>>> import numpy as np
>>> np.set_printoptions(precision=1, suppress=True, linewidth=160, floatmode="fixed")
>>> tidy = lambda a: np.round(a, 1) + 0
>>> feats = np.load("mat.npy")
>>> tidy(feats)
array([[ 11.7,   4.9,   2.0],
       [  2.5,  -2.4,   2.0],
       [ 10.0,   3.6,   2.0],
       [ -7.6, -10.5,   2.0],
       [  3.7,  -1.4,   2.0],
       [  9.3,   3.1,   2.0],
       [  3.5,  -1.6,   2.0],
       [  2.2,  -2.6,   2.0],
       [  0.7,  -3.9,   2.0],
       [  6.1,   0.5,   2.0],
       [  0.6,  -4.0,   2.0],
       [  9.3,   3.1,   2.0],
       [ -6.4,  -9.5,   2.0],
       [  4.1,  -1.1,   2.0],
       [ 10.8,   4.3,   2.0],
       [  1.8,  -3.0,   2.0]])
>>> # looks like rank 2
>>> rk = np.linalg.matrix_rank(feats)
>>> rk
np.int64(2)
>>> null = np.linalg.svd(feats)[2][rk:].T
>>> np.allclose(feats @ null, 0)
True
>>> [int(np.linalg.matrix_rank(feats[:i])) for i in range(1, len(feats) + 1)]
[1, 2, 2, 2, 2, 2, 2, 2, 2, 2, 2, 2, 2, 2, 2, 2]
>>> tidy(feats @ null)
array([[0.0],
       [0.0],
       [0.0],
       [0.0],
       [0.0],
       [0.0],
       [0.0],
       [0.0],
       [0.0],
       [0.0],
       [0.0],
       [0.0],
       [0.0],
       [0.0],
       [0.0],
       [0.0]])
>>> [int(np.linalg.matrix_rank(np.delete(feats, i, axis=0))) for i in range(16)]
[2, 2, 2, 2, 2, 2, 2, 2, 2, 2, 2, 2, 2, 2, 2, 2]
>>> [int(np.linalg.matrix_rank(feats[:, :j + 1])) for j in range(3)]
[1, 2, 2]
>>> tidy(null[:, 0] / null[np.abs(null[:, 0]).round(6).argmax(), 0])
array([-0.4,  0.5,  1.0])
>>> null.shape
(3, 1)
>>> np.linalg.cond(feats) > 100
np.True_
>>> np.argsort(-np.linalg.norm(feats, axis=0).round(6), kind="stable")[:3]
array([0, 1, 2])
>>> np.linalg.matrix_rank(feats, rtol=0.1)
np.int64(2)
>>> np.unique(feats.round(6), axis=0).shape
(16, 3)
>>> np.allclose(feats[:-1].T @ np.linalg.lstsq(feats[:-1].T, feats[-1])[0], feats[-1])
True
>>> tidy(feats @ np.linalg.pinv(feats) @ feats)
array([[ 11.7,   4.9,   2.0],
       [  2.5,  -2.4,   2.0],
       [ 10.0,   3.6,   2.0],
       [ -7.6, -10.5,   2.0],
       [  3.7,  -1.4,   2.0],
       [  9.3,   3.1,   2.0],
       [  3.5,  -1.6,   2.0],
       [  2.2,  -2.6,   2.0],
       [  0.7,  -3.9,   2.0],
       [  6.1,   0.5,   2.0],
       [  0.6,  -4.0,   2.0],
       [  9.3,   3.1,   2.0],
       [ -6.4,  -9.5,   2.0],
       [  4.1,  -1.1,   2.0],
       [ 10.8,   4.3,   2.0],
       [  1.8,  -3.0,   2.0]])
>>> np.linalg.lstsq(feats[:-1].T, feats[-1])[2]
np.int32(2)
>>> tidy(np.trace(np.linalg.pinv(feats) @ feats))
np.float64(2.0)
>>> data = np.loadtxt("x.csv", delimiter=",")
>>> data
array([[ 3.0, -3.0,  0.0],
       [-3.0,  3.0, -3.0],
       [ 0.0, -3.0,  1.0]])
>>> evals, vecs = np.linalg.eigvalsh(data)
Traceback (most recent call last):
  File "<python-input-26>", line 1, in <module>
    evals, vecs = np.linalg.eigvalsh(data)
    ^^^^^^^^^^^
ValueError: too many values to unpack (expected 2)
>>> evals, vecs = np.linalg.eigh(data)
>>> tidy(np.abs(vecs[:, -1]))
array([0.6, 0.7, 0.4])
>>> tidy(np.linalg.eigvalsh(data @ data))
array([ 3.7,  4.2, 47.1])
>>> (evals > 1e-8).sum(), (evals < -1e-8).sum()
(np.int64(2), np.int64(1))
>>> tidy(vecs.T @ vecs)
array([[1.0, 0.0, 0.0],
       [0.0, 1.0, 0.0],
       [0.0, 0.0, 1.0]])
>>> tidy(vecs.T @ data @ vecs)
array([[-1.9,  0.0,  0.0],
       [ 0.0,  2.1,  0.0],
       [ 0.0,  0.0,  6.9]])
